$ python3 -q
>>> import numpy as np
>>> np.set_printoptions(suppress=True, linewidth=160)
>>> def rd(a):
...     return np.round(a, 2) + 0
... 
>>> feats = 2 * np.eye(4) + np.ones((4, 4))
>>> feats
array([[3., 1., 1., 1.],
       [1., 3., 1., 1.],
       [1., 1., 3., 1.],
       [1., 1., 1., 3.]])
>>> # symmetric, so the eigenvalues are real
>>> rng = np.random.default_rng(78)
>>> idx = rng.permutation(4)
>>> idx
array([0, 2, 3, 1])
>>> Y = feats[idx][:, idx]
>>> Y
array([[3., 1., 1., 1.],
       [1., 3., 1., 1.],
       [1., 1., 3., 1.],
       [1., 1., 1., 3.]])
>>> np.trace(Y)
np.float64(12.0)
>>> rd(np.sort(np.abs(np.linalg.eigvals(Y))))
array([2., 2., 2., 6.])
>>> np.diag(Y)
array([3., 3., 3., 3.])
>>> idx = rng.permutation(4)
>>> Y = feats[:, idx] * rng.choice([-1, 1], 4)
>>> Y
array([[-1., -3., -1.,  1.],
       [-1., -1., -3.,  1.],
       [-1., -1., -1.,  3.],
       [-3., -1., -1.,  1.]])
>>> U, _, vt = np.linalg.svd(feats.T @ Y)
>>> rd(np.linalg.lstsq(feats, Y)[0])
array([[ 0., -1.,  0.,  0.],
       [ 0.,  0., -1.,  0.],
       [ 0.,  0.,  0.,  1.],
       [-1.,  0.,  0.,  0.]])
>>> idx
array([3, 0, 1, 2])
>>> rd(U @ vt)
array([[ 0., -1.,  0.,  0.],
       [ 0.,  0., -1.,  0.],
       [ 0.,  0.,  0.,  1.],
       [-1.,  0.,  0.,  0.]])
>>> (Y - Y.T) / 2
array([[ 0., -1.,  0.,  2.],
       [ 1.,  0., -1.,  1.],
       [ 0.,  1.,  0.,  2.],
       [-2., -1., -2.,  0.]])
>>> np.allclose(Y, Y.T)
False
>>> rd(np.linalg.det(Y))
np.float64(48.0)
>>> Y @ Y
array([[  2.,   6.,  10.,  -6.],
       [  2.,   6.,   6., -10.],
       [ -6.,   2.,   2.,  -2.],
       [  2.,  10.,   6.,  -6.]])
>>> rd(np.linalg.matrix_power(Y, 2))
array([[  2.,   6.,  10.,  -6.],
       [  2.,   6.,   6., -10.],
       [ -6.,   2.,   2.,  -2.],
       [  2.,  10.,   6.,  -6.]])
>>> basis = 10 * np.array([[0.1, -1.1, 0.3, -0.3, 1.1, -0.5, 0.7, -1.8, 0.2, -0.5, -0.4],
...     [1.2, 0.1, -0.5, -0.5, -0.1, -0.1, 1.3, 2.4, -0.9, -0.2, -1.6]])
>>> idx = rng.integers(0, 2, 22)
>>> M = basis[idx] + rng.normal(size=(22, 11))
>>> rd(M)
array([[  2.41, -10.55,   3.56,  -2.68,  11.74,  -4.99,   8.47, -17.95,   3.1 ,  -4.87,  -4.62],
       [  0.45, -11.13,   2.66,  -2.14,  11.83,  -5.83,   6.7 , -17.85,   1.41,  -4.71,  -4.47],
       [  1.51, -11.35,   4.88,  -3.08,  11.  ,  -4.08,   6.63, -18.44,   2.33,  -3.55,  -5.03],
       [  1.19, -10.98,   3.42,  -3.03,  11.65,  -4.01,   7.11, -18.12,   2.89,  -4.07,  -5.33],
       [ 12.1 ,   1.36,  -3.43,  -6.55,  -0.82,  -1.81,  13.15,  21.79,  -8.52,  -0.29, -15.43],
       [ 12.51,   1.41,  -2.71,  -4.95,  -2.28,  -0.93,  13.64,  24.57,  -8.55,  -2.52, -15.76],
       [ 11.78,  -0.37,  -4.03,  -3.53,  -0.19,   0.94,  13.41,  24.96,  -9.62,  -3.92, -17.11],
       [ 12.65,   0.46,  -6.62,  -5.2 ,   1.36,   0.83,  14.4 ,  24.29,  -9.65,  -1.77, -15.33],
       [  1.29,  -9.08,   2.7 ,  -3.26,  10.96,  -6.31,   7.3 , -19.34,   1.82,  -5.57,  -3.33],
       [ 13.38,  -0.92,  -4.26,  -5.95,  -0.42,  -1.99,  14.18,  25.65,  -8.89,  -2.86, -16.22],
       [ 10.71,   1.35,  -3.88,  -5.41,  -0.33,  -0.44,  13.  ,  25.22,  -8.56,  -2.06, -15.51],
       [  1.5 , -10.36,   3.07,  -2.15,  11.24,  -3.92,   8.95, -16.08,   1.16,  -5.26,  -5.98],
       [ 10.59,  -0.35,  -4.72,  -4.73,  -2.03,  -2.27,  12.94,  24.71,  -8.71,  -1.53, -15.8 ],
       [ 14.54,   1.87,  -5.06,  -5.69,  -1.74,  -1.  ,  11.75,  25.72,  -8.  ,  -1.32, -15.13],
       [  0.87, -10.81,   2.27,  -4.1 ,   9.72,  -3.99,   6.41, -18.13,   1.25,  -2.91,  -4.51],
       [ 11.6 ,   0.09,  -5.25,  -5.28,   0.62,  -2.4 ,  14.32,  24.35, -11.88,  -2.68, -14.81],
       [ 12.36,   0.77,  -5.64,  -5.3 ,  -0.29,  -1.17,  14.25,  25.75,  -8.88,  -0.92, -17.3 ],
       [ 11.57,   2.22,  -4.3 ,  -3.62,  -0.54,  -0.3 ,  12.85,  23.21,  -7.49,  -1.31, -14.07],
       [  1.01,  -9.11,   2.92,  -2.39,  11.23,  -4.17,   6.63, -17.01,   1.76,  -5.74,  -4.33],
       [  0.62, -10.31,   3.4 ,  -2.26,  10.25,  -7.11,   9.01, -18.49,   1.56,  -5.3 ,  -7.43],
       [  0.69, -10.93,   4.23,  -1.41,   8.86,  -4.69,   7.46, -19.28,   0.61,  -5.84,  -3.88],
       [ 11.13,   2.15,  -4.67,  -4.08,   0.17,   0.83,  12.7 ,  26.61,  -8.73,  -2.18, -15.42]])
>>> vals, evecs = np.linalg.eig(feats)
>>> rd(np.prod(vals))
np.float64(48.0)
>>> rd(np.sort(np.linalg.eigvals(np.linalg.inv(feats))))
array([0.17, 0.5 , 0.5 , 0.5 ])
>>> rd(np.sort(np.linalg.eigvals(feats @ feats)))
array([ 4.,  4.,  4., 36.])
>>> rd(vals)
array([2., 6., 2., 2.])
>>> rd(np.sort(np.linalg.eigvals(feats.T)))
array([2., 2., 2., 6.])
>>> idx = M[:, 3] > np.median(M[:, 3])
>>> f = M[idx].mean(axis=0) - M[~idx].mean(axis=0)
>>> rd(f)
array([ -8.04,  -8.12,   6.04,   2.52,   8.55,  -2.74,  -4.2 , -31.36,   8.06,  -2.65,   7.79])
>>> idx.astype(int)
array([1, 1, 1, 1, 0, 0, 1, 0, 1, 0, 0, 1, 0, 0, 0, 0, 0, 1, 1, 1, 1, 0])
>>> np.argsort(-np.abs(f).round(6), kind="stable")
array([ 7,  4,  1,  8,  0, 10,  2,  6,  5,  9,  3])
>>> ((M - M.mean(axis=0)) @ f > 0).astype(int)
array([1, 1, 1, 1, 0, 0, 0, 0, 1, 0, 0, 1, 0, 0, 1, 0, 0, 0, 1, 1, 1, 0])
>>> T = np.stack([M, -1 * M, M[::-1]])
>>> np.linalg.matrix_rank(T.reshape(3, -1))
np.int64(2)
>>> rd(np.linalg.norm(T, axis=(1, 2)))
array([151.68, 151.68, 151.68])
>>> cen = M - M.mean(axis=0)
>>> U, s, vt = np.linalg.svd(cen, full_matrices=False)
>>> rd(cen.mean(axis=0))
array([0., 0., 0., 0., 0., 0., 0., 0., 0., 0., 0.])
>>> rd(np.abs(vt[-1]))
array([0.34, 0.1 , 0.23, 0.52, 0.29, 0.2 , 0.36, 0.06, 0.37, 0.35, 0.19])
>>> rd(s ** 2 / (s ** 2).sum())
array([0.99, 0.  , 0.  , 0.  , 0.  , 0.  , 0.  , 0.  , 0.  , 0.  , 0.  ])
>>> arr = np.array([[2.43, -1.2, -1.29],
...     [-0.33, 2.95, -0.46],
...     [-2.85, 0.93, 0.0],
...     [0.23, 2.76, -1.15],
...     [1.35, 2.36, 1.27],
...     [-2.82, -0.76, 0.67],
...     [0.37, -2.01, 2.2],
...     [1.81, -1.95, -1.38],
...     [-1.13, -1.5, 2.34],
...     [1.18, 1.92, 1.98],
...     [1.13, -1.4, 2.4],
...     [-1.23, -0.37, 2.71],
...     [-1.77, -0.42, 2.38],
...     [-1.86, 1.7, 1.62],
...     [2.35, -1.86, -0.15],
...     [2.24, 0.56, 1.92],
...     [-0.99, 1.31, 2.51],
...     [-2.94, -0.35, 0.51],
...     [-0.7, 2.91, 0.19],
...     [1.77, 1.85, 1.56]])
>>> U, s, vt = np.linalg.svd(M, full_matrices=False)
>>> rd(s)
array([129.37,  78.2 ,   6.11,   5.71,   5.19,   4.34,   3.82,   3.26,   2.69,   2.13,   1.67])
>>> rd(U.T @ U)
array([[1., 0., 0., 0., 0., 0., 0., 0., 0., 0., 0.],
       [0., 1., 0., 0., 0., 0., 0., 0., 0., 0., 0.],
       [0., 0., 1., 0., 0., 0., 0., 0., 0., 0., 0.],
       [0., 0., 0., 1., 0., 0., 0., 0., 0., 0., 0.],
       [0., 0., 0., 0., 1., 0., 0., 0., 0., 0., 0.],
       [0., 0., 0., 0., 0., 1., 0., 0., 0., 0., 0.],
       [0., 0., 0., 0., 0., 0., 1., 0., 0., 0., 0.],
       [0., 0., 0., 0., 0., 0., 0., 1., 0., 0., 0.],
       [0., 0., 0., 0., 0., 0., 0., 0., 1., 0., 0.],
       [0., 0., 0., 0., 0., 0., 0., 0., 0., 1., 0.],
       [0., 0., 0., 0., 0., 0., 0., 0., 0., 0., 1.]])
>>> rd(np.cumsum(s ** 2) / np.sum(s ** 2))
array([0.73, 0.99, 0.99, 1.  , 1.  , 1.  , 1.  , 1.  , 1.  , 1.  , 1.  ])
>>> rd(U.T @ M @ vt.T)
array([[129.37,   0.  ,   0.  ,   0.  ,   0.  ,   0.  ,   0.  ,   0.  ,   0.  ,   0.  ,   0.  ],
       [  0.  ,  78.2 ,   0.  ,   0.  ,   0.  ,   0.  ,   0.  ,   0.  ,   0.  ,   0.  ,   0.  ],
       [  0.  ,   0.  ,   6.11,   0.  ,   0.  ,   0.  ,   0.  ,   0.  ,   0.  ,   0.  ,   0.  ],
       [  0.  ,   0.  ,   0.  ,   5.71,   0.  ,   0.  ,   0.  ,   0.  ,   0.  ,   0.  ,   0.  ],
       [  0.  ,   0.  ,   0.  ,   0.  ,   5.19,   0.  ,   0.  ,   0.  ,   0.  ,   0.  ,   0.  ],
       [  0.  ,   0.  ,   0.  ,   0.  ,   0.  ,   4.34,   0.  ,   0.  ,   0.  ,   0.  ,   0.  ],
       [  0.  ,   0.  ,   0.  ,   0.  ,   0.  ,   0.  ,   3.82,   0.  ,   0.  ,   0.  ,   0.  ],
       [  0.  ,   0.  ,   0.  ,   0.  ,   0.  ,   0.  ,   0.  ,   3.26,   0.  ,   0.  ,   0.  ],
       [  0.  ,   0.  ,   0.  ,   0.  ,   0.  ,   0.  ,   0.  ,   0.  ,   2.69,   0.  ,   0.  ],
       [  0.  ,   0.  ,   0.  ,   0.  ,   0.  ,   0.  ,   0.  ,   0.  ,   0.  ,   2.13,   0.  ],
       [  0.  ,   0.  ,   0.  ,   0.  ,   0.  ,   0.  ,   0.  ,   0.  ,   0.  ,   0.  ,   1.67]])
>>> P = arr @ np.linalg.solve(arr.T @ arr, arr.T)
>>> rd(np.linalg.eigvalsh(P))
array([0., 0., 0., 0., 0., 0., 0., 0., 0., 0., 0., 0., 0., 0., 0., 0., 0., 1., 1., 1.])
>>> np.linalg.matrix_rank(np.eye(20) - P)
np.int64(17)
>>> rd(P @ arr[:, 1])
array([-1.2 ,  2.95,  0.93,  2.76,  2.36, -0.76, -2.01, -1.95, -1.5 ,  1.92, -1.4 , -0.37, -0.42,  1.7 , -1.86,  0.56,  1.31, -0.35,  2.91,  1.85])
>>> np.allclose(P @ P, P)
True
>>> idx = arr[:, 1] > np.median(arr[:, 1])
>>> f = arr[idx].mean(axis=0) - arr[~idx].mean(axis=0)
>>> rd(f)
array([ 0.18,  3.11, -0.09])
>>> ((arr - arr.mean(axis=0)) @ f > 0).astype(int)
array([0, 1, 1, 1, 1, 0, 0, 0, 0, 1, 0, 0, 0, 1, 0, 1, 1, 0, 1, 1])
>>> np.argsort(-np.abs(f).round(6), kind="stable")
array([1, 0, 2])
